In [1]: import numpy as np

In [2]: np.set_printoptions(precision=3, suppress=True, linewidth=160)

In [3]: Z = np.sign(np.array([[1, 2, -3, 3], [-3, -3, 2, 0], [-2, -3, 1, 1], [-2, -1, 0, 2]]))

In [4]: B = (np.tril(Z, -1) + np.eye(4)) @ (np.triu(Z, 1) + np.eye(4))

In [5]: ev = np.array([-2, 5, 2, -4])

In [6]: A = np.rint(B * ev @ np.linalg.inv(B)) + 0

In [7]: print(A)
[[  1.   5. -11.   9.]
 [  4.   0.   8.  -6.]
 [-14. -14.  16. -18.]
 [-14. -14.  14. -16.]]

In [8]: Uu, s, VT = np.linalg.svd(A)

In [9]: print(s)
[45.104 11.164  1.002  0.159]

In [10]: print(np.argmax(s[:-1] / (s[1:] + 1e-6)) + 1)
2

In [11]: B = Uu[:, :2] @ np.diag(s[:2]) @ VT[:2]

In [12]: print(np.round(np.abs(A - B).max(), 3))
0.476

In [13]: print(np.linalg.matrix_rank(A, rtol=0.05))
2

In [14]: print(round(float(np.linalg.norm(A - B) / np.linalg.norm(A)), 3))
0.022

In [15]: print(np.round(np.linalg.norm(A - B, 2), 3), np.round(s[2], 3))
1.002 1.002

In [16]: rng = np.random.default_rng(81477)

In [17]: idx = rng.permutation(4)

In [18]: print(idx)
[1 2 3 0]

In [19]: B = A[idx][:, idx]

In [20]: print(np.allclose(B, A))
False

In [21]: print(np.trace(B))
1.0

In [22]: print(np.diag(B))
[  0.  16. -16.   1.]

In [23]: print(np.linalg.matrix_power(A, 2))
[[ 49.  33. -21.  33.]
 [-24.  -8.   0. -12.]
 [-42. -42.  46. -42.]
 [-42. -42.  42. -38.]]

In [24]: A.inv()
---------------------------------------------------------------------------
AttributeError                            Traceback (most recent call last)
Cell In[24], line 1
----> 1 A.inv()

AttributeError: 'numpy.ndarray' object has no attribute 'inv'

In [25]: print(np.sort(np.abs(np.linalg.eigvals(A))))
[2. 2. 4. 5.]

In [26]: print(round(np.abs(np.linalg.eigvals(A)).max(), 3))
5.0

In [27]: print(round(np.linalg.det(A), 3))
80.0

In [28]: print(np.allclose(A, A.T))
False

In [29]: print((A - A.T) / 2)
[[  0.    0.5   1.5  11.5]
 [ -0.5   0.   11.    4. ]
 [ -1.5 -11.    0.  -16. ]
 [-11.5  -4.   16.    0. ]]

In [30]: print((A + A.T) / 2)
[[  1.    4.5 -12.5  -2.5]
 [  4.5   0.   -3.  -10. ]
 [-12.5  -3.   16.   -2. ]
 [ -2.5 -10.   -2.  -16. ]]

In [31]: E = np.array([[-3, 0, 0, 0, 0, 0, 0, 0],
    ...:     [3, -2, 0, 0, 0, 0, 0, 0],
    ...:     [-2, -2, -2, 0, 0, 0, 0, 0],
    ...:     [-1, -1, 1, 2, 0, 0, 0, 0],
    ...:     [0, 0, -2, 3, 1, 0, 0, 0],
    ...:     [-1, -2, -1, -3, 2, -2, 0, 0],
    ...:     [0, -3, 1, 1, -1, 0, -1, 0],
    ...:     [1, -3, 1, -2, 3, 3, 3, 1]])

In [32]: # triangular, det is the product of the diagonal

In [33]: r0 = np.array([2, -2, -2, 1, 2, -1, 1, -1])

In [34]: B = E + np.outer(r0, np.eye(8)[1])

In [35]: print(B)
[[-3.  2.  0.  0.  0.  0.  0.  0.]
 [ 3. -4.  0.  0.  0.  0.  0.  0.]
 [-2. -4. -2.  0.  0.  0.  0.  0.]
 [-1.  0.  1.  2.  0.  0.  0.  0.]
 [ 0.  2. -2.  3.  1.  0.  0.  0.]
 [-1. -3. -1. -3.  2. -2.  0.  0.]
 [ 0. -2.  1.  1. -1.  0. -1.  0.]
 [ 1. -4.  1. -2.  3.  3.  3.  1.]]

In [36]: print(np.linalg.matrix_rank(B - E))
1

In [37]: vec = np.array([1, 1, 0, 0, 2, 1, 2, 1])

In [38]: target = B @ vec

In [39]: print(target)
[-1. -1. -6. -1.  4. -2. -6. 13.]

In [40]: print(np.round(np.linalg.solve(B, target), 3) + 0)
[1. 1. 0. 0. 2. 1. 2. 1.]

In [41]: B = np.array([[-2, 1, 3], [2, 2, 2], [2, 3, 0]])

In [42]: Z = np.array([[-2, -1, 2, 0], [2, 1, 2, 1], [0, 0, 0, 1], [-3, -3, -2, 3]])

In [43]: data = np.block([[B, np.array([[2, 0, 0, -2], [1, -1, -1, 0], [-2, 2, 1, 1]])], [np.zeros((4, 3)), Z]])

In [44]: print(data)
[[-2.  1.  3.  2.  0.  0. -2.]
 [ 2.  2.  2.  1. -1. -1.  0.]
 [ 2.  3.  0. -2.  2.  1.  1.]
 [ 0.  0.  0. -2. -1.  2.  0.]
 [ 0.  0.  0.  2.  1.  2.  1.]
 [ 0.  0.  0.  0.  0.  0.  1.]
 [ 0.  0.  0. -3. -3. -2.  3.]]

In [45]: O, V = np.linalg.qr(data[:, :2])[0], np.linalg.qr(data[:, 2:])[0]

In [46]: s = np.linalg.svd(O.T @ V, compute_uv=False)

In [47]: print((s > 0.9).sum())
1

In [48]: Uu, s, VT = np.linalg.svd(data)

In [49]: print(np.argmax(s[:-1] / (s[1:] + 1e-6)) + 1)
6

In [50]: B = Uu[:, :6] @ np.diag(s[:6]) @ VT[:6]

In [51]: print(np.linalg.matrix_rank(data, rtol=0.05))
6

In [52]: print(round(np.linalg.norm(data - B, 2), 3), round(s[6], 3))
0.12 0.12

In [53]: print(np.argsort(-np.linalg.norm(data, axis=0).round(6), kind="stable")[:3])
[3 4 6]

In [54]: print(np.round(np.linalg.norm(data, 2) / np.linalg.norm(data), 3))
0.635

In [55]: print([round(float(x), 3) for x in np.linalg.svd(data, compute_uv=False)[:3]])
[6.687, 5.093, 4.659]

In [56]: F = np.array([[1, -3, 9, -27],
    ...:     [1, -2, 4, -8],
    ...:     [1, -1, 1, -1],
    ...:     [1, 0, 0, 0],
    ...:     [1, 1, 1, 1],
    ...:     [1, 2, 4, 8],
    ...:     [1, 3, 9, 27],
    ...:     [1, 4, 16, 64],
    ...:     [1, 5, 25, 125],
    ...:     [1, 6, 36, 216],
    ...:     [1, 7, 49, 343],
    ...:     [1, 8, 64, 512],
    ...:     [1, 9, 81, 729],
    ...:     [1, 10, 100, 1000],
    ...:     [1, 11, 121, 1331]])

In [57]: # column 3 dominates

In [58]: print(round(np.log10(np.linalg.cond(F))))
3

In [59]: print(np.linalg.matrix_rank(F, rtol=0.1))
1

In [60]: print(np.argsort(-np.linalg.norm(F, axis=0).round(6), kind="stable")[:3])
[3 2 1]

In [61]: print(np.linalg.cond(F) > 100)
True

In [62]: Uu, s = np.linalg.svd(F)
---------------------------------------------------------------------------
ValueError                                Traceback (most recent call last)
Cell In[62], line 1
----> 1 Uu, s = np.linalg.svd(F)

ValueError: too many values to unpack (expected 2)

In [63]: Uu, s, VT = np.linalg.svd(F, full_matrices=False)

In [64]: print(np.cumsum(s ** 2) / np.sum(s ** 2))
[1. 1. 1. 1.]

In [65]: print((s > 1e-8).sum())
4

In [66]: print(s)
[1946.8     35.904    6.557    2.174]

In [67]: print(np.abs(Uu[:, 0]).round(6).argmax())
14

In [68]: arr = np.load("w.npy")

In [69]: print(arr)
[[ 1.     0.     0.     0.     0.     0.     0.     0.     0.     0.     0.     0.     0.     0.   ]
 [ 0.     1.     0.     0.     0.     0.     0.     0.     0.     0.     0.     0.     0.     0.   ]
 [ 0.     0.     1.     0.     0.     0.     0.     0.     0.     0.     0.     0.     0.     0.   ]
 [ 0.     0.     0.     1.     0.     0.     0.     0.     0.     0.     0.     0.     0.     0.   ]
 [ 0.     0.     0.     0.     1.     0.     0.     0.     0.     0.     0.     0.     0.     0.   ]
 [ 0.     0.     0.     0.     0.     1.     0.     0.     0.     0.     0.     0.     0.     0.   ]
 [ 0.     0.     0.     0.     0.     0.     0.866 -0.5    0.     0.     0.     0.     0.     0.   ]
 [ 0.     0.     0.     0.     0.     0.     0.5    0.866  0.     0.     0.     0.     0.     0.   ]
 [ 0.     0.     0.     0.     0.     0.     0.     0.     1.     0.     0.     0.     0.     0.   ]
 [ 0.     0.     0.     0.     0.     0.     0.     0.     0.     1.     0.     0.     0.     0.   ]
 [ 0.     0.     0.     0.     0.     0.     0.     0.     0.     0.     1.     0.     0.     0.   ]
 [ 0.     0.     0.     0.     0.     0.     0.     0.     0.     0.     0.     1.     0.     0.   ]
 [ 0.     0.     0.     0.     0.     0.     0.     0.     0.     0.     0.     0.     1.     0.   ]
 [ 0.     0.     0.     0.     0.     0.     0.     0.     0.     0.     0.     0.     0.     1.   ]]

In [70]: # columns are unit length and at right angles

In [71]: t3 = np.stack([F, -1 * F, F[::-1]])

In [72]: print(t3.shape)
(3, 15, 4)

In [73]: print((t3 @ F.T).shape)
(3, 15, 15)

In [74]: print(np.linalg.norm(t3, axis=(1, 2)))
[1947.143 1947.143 1947.143]

In [75]: B = arr / np.sqrt((arr ** 2).mean(axis=1, keepdims=True))

In [76]: print(np.linalg.norm(B, axis=1))
[3.742 3.742 3.742 3.742 3.742 3.742 3.742 3.742 3.742 3.742 3.742 3.742 3.742 3.742]

In [77]: print(np.linalg.matrix_rank(arr - arr.mean(axis=1, keepdims=True)))
13

In [78]: print(np.linalg.matrix_rank(B) == np.linalg.matrix_rank(arr))
True

In [79]: mat = np.array([[-5, -8, -7, -4, -7, -7],
    ...:     [2, -4, -1, 7, 7, -8],
    ...:     [7, -4, -8, 1, 7, 4],
    ...:     [-5, -9, 2, 1, -2, -6],
    ...:     [-3, -7, -3, -8, 2, 6],
    ...:     [6, -5, -1, 8, -2, 3],
    ...:     [-7, -8, -4, -3, -9, -4],
    ...:     [2, -9, 9, 7, 5, -4],
    ...:     [-7, 7, -8, -2, -8, -2],
    ...:     [4, 5, 2, 9, -2, -3],
    ...:     [2, -4, 8, 2, -1, -2],
    ...:     [2, -1, 4, 5, -8, -6],
    ...:     [7, -5, -1, -3, -7, 2],
    ...:     [-3, -5, -1, -5, -7, -4],
    ...:     [3, 7, 1, 6, -1, -9],
    ...:     [9, -3, 5, 5, 4, 6]])

In [80]: print(mat)
[[-5 -8 -7 -4 -7 -7]
 [ 2 -4 -1  7  7 -8]
 [ 7 -4 -8  1  7  4]
 [-5 -9  2  1 -2 -6]
 [-3 -7 -3 -8  2  6]
 [ 6 -5 -1  8 -2  3]
 [-7 -8 -4 -3 -9 -4]
 [ 2 -9  9  7  5 -4]
 [-7  7 -8 -2 -8 -2]
 [ 4  5  2  9 -2 -3]
 [ 2 -4  8  2 -1 -2]
 [ 2 -1  4  5 -8 -6]
 [ 7 -5 -1 -3 -7  2]
 [-3 -5 -1 -5 -7 -4]
 [ 3  7  1  6 -1 -9]
 [ 9 -3  5  5  4  6]]

In [81]: mat.reshape(16, 7)
---------------------------------------------------------------------------
ValueError                                Traceback (most recent call last)
Cell In[81], line 1
----> 1 mat.reshape(16, 7)

ValueError: cannot reshape array of size 96 into shape (16,7)

In [82]: print(mat.ravel(order="F"))
[-5  2  7 -5 -3  6 -7  2 -7  4  2  2  7 -3  3  9 -8 -4 -4 -9 -7 -5 -8 -9  7  5 -4 -1 -5 -5  7 -3 -7 -1 -8  2 -3 -1 -4  9 -8  2  8  4 -1 -1  1  5 -4  7  1  1 -8
  8 -3  7 -2  9  2  5 -3 -5  6  5 -7  7  7 -2  2 -2 -9  5 -8 -2 -1 -8 -7 -7 -1  4 -7 -8  4 -6  6  3 -4 -4 -2 -3 -2 -6  2 -4 -9  6]

In [83]: print(mat.reshape(2, -1))
[[-5 -8 -7 -4 -7 -7  2 -4 -1  7  7 -8  7 -4 -8  1  7  4 -5 -9  2  1 -2 -6 -3 -7 -3 -8  2  6  6 -5 -1  8 -2  3 -7 -8 -4 -3 -9 -4  2 -9  9  7  5 -4]
 [-7  7 -8 -2 -8 -2  4  5  2  9 -2 -3  2 -4  8  2 -1 -2  2 -1  4  5 -8 -6  7 -5 -1 -3 -7  2 -3 -5 -1 -5 -7 -4  3  7  1  6 -1 -9  9 -3  5  5  4  6]]

In [84]: t3 = mat.reshape(16, 2, -1)

In [85]: print(t3[:, 0])
[[-5 -8 -7]
 [ 2 -4 -1]
 [ 7 -4 -8]
 [-5 -9  2]
 [-3 -7 -3]
 [ 6 -5 -1]
 [-7 -8 -4]
 [ 2 -9  9]
 [-7  7 -8]
 [ 4  5  2]
 [ 2 -4  8]
 [ 2 -1  4]
 [ 7 -5 -1]
 [-3 -5 -1]
 [ 3  7  1]
 [ 9 -3  5]]

In [86]: print(t3.shape)
(16, 2, 3)

In [87]: print(t3.sum(axis=1))
[[ -9 -15 -14]
 [  9   3  -9]
 [  8   3  -4]
 [ -4 -11  -4]
 [-11  -5   3]
 [ 14  -7   2]
 [-10 -17  -8]
 [  9  -4   5]
 [ -9  -1 -10]
 [ 13   3  -1]
 [  4  -5   6]
 [  7  -9  -2]
 [  4 -12   1]
 [ -8 -12  -5]
 [  9   6  -8]
 [ 14   1  11]]

In [88]: print(t3.transpose(1, 0, 2))
[[[-5 -8 -7]
  [ 2 -4 -1]
  [ 7 -4 -8]
  [-5 -9  2]
  [-3 -7 -3]
  [ 6 -5 -1]
  [-7 -8 -4]
  [ 2 -9  9]
  [-7  7 -8]
  [ 4  5  2]
  [ 2 -4  8]
  [ 2 -1  4]
  [ 7 -5 -1]
  [-3 -5 -1]
  [ 3  7  1]
  [ 9 -3  5]]

 [[-4 -7 -7]
  [ 7  7 -8]
  [ 1  7  4]
  [ 1 -2 -6]
  [-8  2  6]
  [ 8 -2  3]
  [-3 -9 -4]
  [ 7  5 -4]
  [-2 -8 -2]
  [ 9 -2 -3]
  [ 2 -1 -2]
  [ 5 -8 -6]
  [-3 -7  2]
  [-5 -7 -4]
  [ 6 -1 -9]
  [ 5  4  6]]]
